$ python -q
>>> import numpy as np
>>> from numpy import linalg as LA
>>> np.set_printoptions(suppress=True, linewidth=100)
>>> data = np.loadtxt("data.csv", delimiter=",")
>>> data
array([[ 0.,  0.,  0.,  0.,  0.],
       [-1.,  3., -3.,  0.,  0.],
       [ 3., -3.,  4., -4., -1.],
       [ 1.,  1., -1., -1., -2.],
       [-1., -1., -1., -3.,  0.],
       [ 4., -5.,  5., -2.,  0.],
       [ 0.,  0.,  0.,  0.,  0.],
       [ 3.,  1.,  2., -1., -1.],
       [ 4.,  2.,  1., -2., -3.],
       [ 0.,  0.,  0.,  0.,  0.],
       [ 2., -2.,  2., -1., -2.],
       [ 0.,  0.,  0.,  0.,  0.],
       [ 3.,  1.,  2., -1., -1.],
       [-1.,  3., -3.,  0.,  0.],
       [-2., -1., -1., -2., -2.],
       [ 0.,  0.,  0.,  0.,  0.],
       [ 0.,  0.,  0.,  0.,  0.],
       [ 7., -4.,  7., -3., -1.],
       [ 0.,  0.,  0.,  0.,  0.],
       [-2., -1., -1., -2., -2.],
       [-1.,  0., -2., -3., -4.],
       [ 2., -3.,  3., -1.,  2.],
       [-2., -1., -1., -2., -2.],
       [-2., -1., -1., -2., -2.],
       [-2., -1., -1., -2., -2.],
       [ 0.,  0.,  0.,  0.,  0.],
       [ 0., -3.,  1., -3., -4.]])
>>> # rows 0 and 6 are equal
>>> proj = data @ LA.solve(data.T @ data, data.T)
>>> round(np.trace(proj), 2)
np.float64(5.0)
>>> LA.matrix_rank(np.eye(27) - proj)
np.int64(22)
>>> m1 = np.loadtxt("a.csv", delimiter=",")
>>> m1.round(2) + 0
array([[ 0.58, -0.15,  0.41, -0.06,  0.18,  0.11],
       [-0.15,  0.35, -0.13, -0.16, -0.06,  0.4 ],
       [ 0.41, -0.13,  0.46,  0.  , -0.24,  0.06],
       [-0.06, -0.16,  0.  ,  0.96,  0.  ,  0.1 ],
       [ 0.18, -0.06, -0.24,  0.  ,  0.89,  0.03],
       [ 0.11,  0.4 ,  0.06,  0.1 ,  0.03,  0.75]])
>>> LA.cond(m1) > 100
np.True_
>>> LA.matrix_rank(m1, rtol=0.1)
np.int64(4)
>>> [round(float(x), 2) for x in LA.svd(m1, compute_uv=False)[:3]]
[1.0, 1.0, 1.0]
